% ipython --no-banner

In [1]: import numpy as np

In [2]: np.set_printoptions(suppress=True, linewidth=100)

In [3]: def rnd(a):
   ...:     return np.round(a, 3) + 0
   ...: 

In [4]: data = np.diag(np.array([2, 0, 0]))

In [5]: data
Out[5]: 
array([[2, 0, 0],
       [0, 0, 0],
       [0, 0, 0]])

In [6]: w, V = np.linalg.eigh(data)

In [7]: np.unique(w.round(6) + 0, return_counts=True)[1]
Out[7]: array([2, 1])

In [8]: rnd(np.linalg.eigvalsh(data + 4 * np.eye(3)))
Out[8]: array([4., 4., 6.])

In [9]: print(w.sum(), np.trace(data))
2.0 2

In [10]: rnd(np.linalg.eigvalsh(data @ data))
Out[10]: array([0., 0., 4.])

In [11]: V.T @ V
Out[11]: 
array([[1., 0., 0.],
       [0., 1., 0.],
       [0., 0., 1.]])

In [12]: np.abs(V[:, -1]).round(6).argmax()
Out[12]: np.int64(0)

In [13]: rnd(np.linalg.svd(data, compute_uv=False))
Out[13]: array([2., 0., 0.])

In [14]: np.abs(V[:, -1])
Out[14]: array([1., 0., 0.])

In [15]: rng = np.random.default_rng(63)

In [16]: idx = rng.permutation(3)

In [17]: idx
Out[17]: array([2, 1, 0])

In [18]: other = data[idx][:, idx]

In [19]: np.trace(other)
Out[19]: np.int64(2)

In [20]: w, V = np.linalg.eigh(data)

In [21]: x0 = np.array([3, 0, 2])

In [22]: (np.sign(V[:, -1].round(6)) == np.sign(V[0, -1].round(6))).astype(int)
Out[22]: array([1, 0, 0])

In [23]: x0 @ data @ x0
Out[23]: np.int64(18)

In [24]: np.abs(data).sum(axis=1).max(), np.abs(w).max()
Out[24]: (np.int64(2), np.float64(2.0))

In [25]: print(rnd(np.linalg.eigvalsh(data[1:, 1:])))
[0. 0.]

In [26]: T = np.stack([data, -1 * data, data[::-1]])

In [27]: np.einsum("bij,cij->bc", T, T)
Out[27]: 
array([[ 4, -4,  0],
       [-4,  4,  0],
       [ 0,  0,  4]])

In [28]: (T @ data.T).shape
Out[28]: (3, 3, 3)

In [29]: rnd(np.linalg.det(T))
Out[29]: array([0., 0., 0.])

In [30]: T.shape
Out[30]: (3, 3, 3)

In [31]: print(T.sum(axis=0))
[[0 0 0]
 [0 0 0]
 [2 0 0]]

In [32]: r = np.linalg.matrix_rank(data)

In [33]: r
Out[33]: np.int64(1)

In [34]: ns = np.linalg.svd(data)[2][r:].T

In [35]: data @ ns
Out[35]: 
array([[0., 0.],
       [0., 0.],
       [0., 0.]])

In [36]: [int(np.linalg.matrix_rank(data[:, :j + 1])) for j in range(3)]
Out[36]: [1, 1, 1]

In [37]: M = np.load("test13.npy")

In [38]: M
Out[38]: 
array([[0, 9, 9, 0],
       [0, 0, 8, 6],
       [0, 0, 0, 7],
       [0, 0, 0, 0]])

In [39]: # rank 3

In [40]: U, sigma, Vt = np.linalg.svd(M)

In [41]: np.argmax(sigma[:-1] / (sigma[1:] + 1e-6)) + 1
Out[41]: np.int64(3)

In [42]: other = U[:, :3] @ np.diag(sigma[:3]) @ Vt[:3]

In [43]: rnd(np.linalg.norm(M - other, 2)), sigma[3]
Out[43]: (np.float64(0.0), np.float64(0.0))

In [44]: rnd(np.abs(M - other).max())
Out[44]: np.float64(0.0)

In [45]: np.linalg.matrix_rank(other)
Out[45]: np.int64(3)

In [46]: [int(np.linalg.matrix_rank(np.linalg.matrix_power(M, p))) for p in range(1, 5)]
Out[46]: [3, 2, 1, 0]

In [47]: np.linalg.matrix_power(M - np.diag(np.diag(M)), 4)
Out[47]: 
array([[0, 0, 0, 0],
       [0, 0, 0, 0],
       [0, 0, 0, 0],
       [0, 0, 0, 0]])

In [48]: rnd(np.sort(np.linalg.eigvals(M)))
Out[48]: array([0., 0., 0., 0.])

In [49]: np.linalg.inv(M)
LinAlgError: Singular matrix


In [50]: M @ M
Out[50]: 
array([[  0,   0,  72, 117],
       [  0,   0,   0,  56],
       [  0,   0,   0,   0],
       [  0,   0,   0,   0]])

In [51]: G = M.T @ M

In [52]: print(np.allclose(G, G.T))
True

In [53]: print(np.trace(G), (M ** 2).sum())
311 311

In [54]: print(rnd(np.linalg.svd(M, compute_uv=False) ** 2))
[212.805  83.981  14.213   0.   ]

In [55]: np.abs(np.diag(np.linalg.qr(M)[1])) > 1e-9
Out[55]: array([False, False, False, False])

In [56]: print(np.unique(M.round(6), axis=0).shape)
(4, 4)

In [57]: rnd(M @ np.linalg.pinv(M) @ M)
Out[57]: 
array([[0., 9., 9., 0.],
       [0., 0., 8., 6.],
       [0., 0., 0., 7.],
       [0., 0., 0., 0.]])

In [58]: np.linalg.lstsq(M[:-1].T, M[-1])[2]
Out[58]: np.int32(3)

In [59]: A = np.load("data.npy")

In [60]: print(A)
[[ 5  0  0  0  0]
 [ 4  1  0  0  0]
 [ 1 -2  4  0  0]
 [-5  1 -4  0  0]
 [-4  5  5 -5 -5]]

In [61]: print(np.linalg.matrix_rank(A - A[0, 0] * np.eye(5)))
4

In [62]: print(A @ A)
[[ 25   0   0   0   0]
 [ 24   1   0   0   0]
 [  1 -10  16   0   0]
 [-25   9 -16   0   0]
 [ 50 -35  15  25  25]]

In [63]: [int(np.linalg.matrix_rank(np.linalg.matrix_power(A, p))) for p in range(1, 6)]
Out[63]: [4, 4, 4, 4, 4]

In [64]: rnd(np.sort(np.linalg.eigvals(A)))
Out[64]: array([-5.,  0.,  1.,  4.,  5.])

In [65]: U, sigma, Vt = np.linalg.svd(A)

In [66]: V = Vt[:(sigma > 1e-8).sum()]

In [67]: x0 = A[2] + -1 * A[1] + rng.integers(2) * np.eye(5)[1]

In [68]: x0
Out[68]: array([-3., -2.,  4.,  0.,  0.])

In [69]: rnd(V.T @ V)
Out[69]: 
array([[1. , 0. , 0. , 0. , 0. ],
       [0. , 1. , 0. , 0. , 0. ],
       [0. , 0. , 1. , 0. , 0. ],
       [0. , 0. , 0. , 0.5, 0.5],
       [0. , 0. , 0. , 0.5, 0.5]])
